% python3 -q
>>> import numpy as np
>>> import numpy.linalg as la
>>> np.set_printoptions(precision=2, suppress=True, linewidth=160, legacy="1.25")
>>> J = np.load("a.npy")
>>> print(J)
[[ 1.16 -4.38 -2.32  0.95]
 [ 0.37  1.48 -2.66  2.15]
 [ 0.9   0.26  2.23  1.21]
 [ 4.62 -0.24  2.58  2.04]
 [-4.33  2.65  4.4  -1.28]
 [ 3.09 -3.06  1.83  3.09]
 [ 5.35 -4.89  2.38 -2.08]
 [ 0.55  0.   -5.69 -2.45]
 [-1.33 -2.94  2.27  3.33]
 [ 2.11 -1.46  4.09 -2.16]
 [-3.5  -0.18 -2.95 -4.32]
 [-4.55 -0.07  0.51 -0.82]]
>>> D = la.norm(J[:, None] - J[None], axis=-1)
>>> print(np.unravel_index(D.round(6).argmax(), D.shape))
(4, 6)
>>> la.matrix_rank(D ** 2)
6
>>> np.flatnonzero(D[6] < D.mean() / 2)
array([6])
>>> (D + 1e9 * np.eye(12)).round(6).argmin(axis=1)
array([ 5,  2,  3,  5, 11,  3,  9, 10,  2,  2, 11,  4])
>>> idx = J[:, 0] > np.median(J[:, 0])
>>> u = J[idx].mean(axis=0) - J[~idx].mean(axis=0)
>>> np.argsort(-np.abs(u).round(6), kind="stable")
array([0, 2, 1, 3])
>>> u
array([ 5.  , -2.45,  2.48,  1.07])
>>> E = np.loadtxt("m.csv", delimiter=",")
>>> E
array([[3., 1., 1., 1., 1., 1., 1., 1.],
       [1., 3., 1., 1., 1., 1., 1., 1.],
       [1., 1., 3., 1., 1., 1., 1., 1.],
       [1., 1., 1., 3., 1., 1., 1., 1.],
       [1., 1., 1., 1., 3., 1., 1., 1.],
       [1., 1., 1., 1., 1., 3., 1., 1.],
       [1., 1., 1., 1., 1., 1., 3., 1.],
       [1., 1., 1., 1., 1., 1., 1., 3.]])
>>> proj = J @ la.solve(J.T @ J, J.T)
>>> np.trace(proj)
4.0
>>> np.diag(proj)
array([0.4 , 0.21, 0.06, 0.28, 0.43, 0.24, 0.57, 0.35, 0.49, 0.33, 0.38, 0.26])
>>> np.allclose(proj @ proj, proj)
True
>>> print(np.round(la.eigvalsh(proj), 2) + 0)
[0. 0. 0. 0. 0. 0. 0. 0. 1. 1. 1. 1.]
>>> print(la.matrix_rank(np.eye(12) - proj))
8
>>> Lm = la.cholesky(E)
>>> np.diag(Lm) ** 2
array([3.  , 2.67, 2.5 , 2.4 , 2.33, 2.29, 2.25, 2.22])
>>> E / np.sqrt(np.outer(np.diag(E), np.diag(E)))
array([[1.  , 0.33, 0.33, 0.33, 0.33, 0.33, 0.33, 0.33],
       [0.33, 1.  , 0.33, 0.33, 0.33, 0.33, 0.33, 0.33],
       [0.33, 0.33, 1.  , 0.33, 0.33, 0.33, 0.33, 0.33],
       [0.33, 0.33, 0.33, 1.  , 0.33, 0.33, 0.33, 0.33],
       [0.33, 0.33, 0.33, 0.33, 1.  , 0.33, 0.33, 0.33],
       [0.33, 0.33, 0.33, 0.33, 0.33, 1.  , 0.33, 0.33],
       [0.33, 0.33, 0.33, 0.33, 0.33, 0.33, 1.  , 0.33],
       [0.33, 0.33, 0.33, 0.33, 0.33, 0.33, 0.33, 1.  ]])
>>> vec = np.array([1, -1, 0, 1, 1, -2, 0, -3])
>>> target = E @ vec
>>> coef, lr = np.zeros(8), 1 / la.norm(E, 2) ** 2
>>> for i in range(60):
...     coef -= lr * E.T @ (E @ coef - target)
...     if i % 10 == 0: print(i, round(la.norm(E @ coef - target), 2))
... 
0 7.65
10 5.09
20 3.38
30 2.25
40 1.49
50 0.99
>>> coef
array([ 0.88, -0.95, -0.03,  0.88,  0.88, -1.86, -0.03, -2.77])
>>> (E @ E)[0]
array([16., 12., 12., 12., 12., 12., 12., 12.])
>>> np.sort(np.abs(np.fft.fft(E[0]))), np.sort(la.svd(E, compute_uv=False))
(array([ 2.,  2.,  2.,  2.,  2.,  2.,  2., 10.]), array([ 2.,  2.,  2.,  2.,  2.,  2.,  2., 10.]))
>>> E @ np.ones(8)
array([10., 10., 10., 10., 10., 10., 10., 10.])
>>> E @ (-1.0) ** np.arange(8)
array([ 2., -2.,  2., -2.,  2., -2.,  2., -2.])
>>> print(np.allclose(E @ E.T, E.T @ E))
True
